>>> import numpy as np
>>> from numpy import linalg as LA
>>> np.set_printoptions(suppress=True, linewidth=200)
>>> rd = lambda a: np.round(a, 3) + 0
>>> F = np.load("test14.npy")
>>> print(rd(F))
[[-2.847 -2.089 -3.54 ]
 [ 0.68  -0.906 -4.87 ]
 [-3.641 -0.736  3.347]
 [ 2.536  2.021  3.806]
 [-2.973 -2.113 -3.42 ]
 [ 4.238  2.184  1.507]
 [ 1.729 -0.409 -4.674]
 [-3.796 -0.853  3.141]
 [ 1.889  1.851  4.243]
 [-1.309  0.616  4.786]
 [-3.031 -0.323  3.964]
 [ 2.013  1.886  4.17 ]
 [-3.141 -2.142 -3.247]
 [-4.611 -1.802  0.697]
 [ 4.411  2.133  0.997]
 [ 3.945  0.972 -2.915]
 [ 3.443  2.185  2.894]
 [-1.066  0.731  4.83 ]
 [-2.166  0.18   4.503]
 [-1.773 -1.817 -4.307]
 [-4.617 -1.88   0.388]
 [-4.351 -2.155 -1.194]
 [-4.244 -2.183 -1.491]
 [-0.168 -1.26  -4.836]]
>>> # rank 2
>>> Xs = F - F.mean(axis=0)
>>> left, sigma, VT = LA.svd(Xs, full_matrices=False)
>>> print(np.abs(left[:, 0]).argmax())
11
>>> print(rd((sigma ** 2).sum() ** 2 / (sigma ** 4).sum()))
1.931
>>> print(rd(VT[0] * np.sign(VT[0, np.abs(VT[0]).argmax()])))
[0.435 0.386 0.814]
>>> print(np.searchsorted(np.cumsum(sigma ** 2) / (sigma ** 2).sum(), 0.9) + 1)
2
>>> print(rd(sigma))
[18.579 15.341  0.   ]
>>> D = LA.norm(F[:, None] - F[None], axis=-1)
>>> print(D.mean(axis=1).argmax())
15
>>> print(D[21].round(6).argsort(kind="stable")[:4])
[21 22 20 13]
>>> print(LA.matrix_rank(D ** 2))
3
>>> print((D + 1e9 * np.eye(24)).round(6).argmin(axis=1))
[ 4 23  7 11  0 14  1  2 11 17  2  8  4 20  5  6  3  9  9  0 13 22 21  1]
>>> print(np.flatnonzero(D[21] < D.mean() / 2))
[ 0  4 12 13 20 21 22]
>>> print(D.shape)
(24, 24)
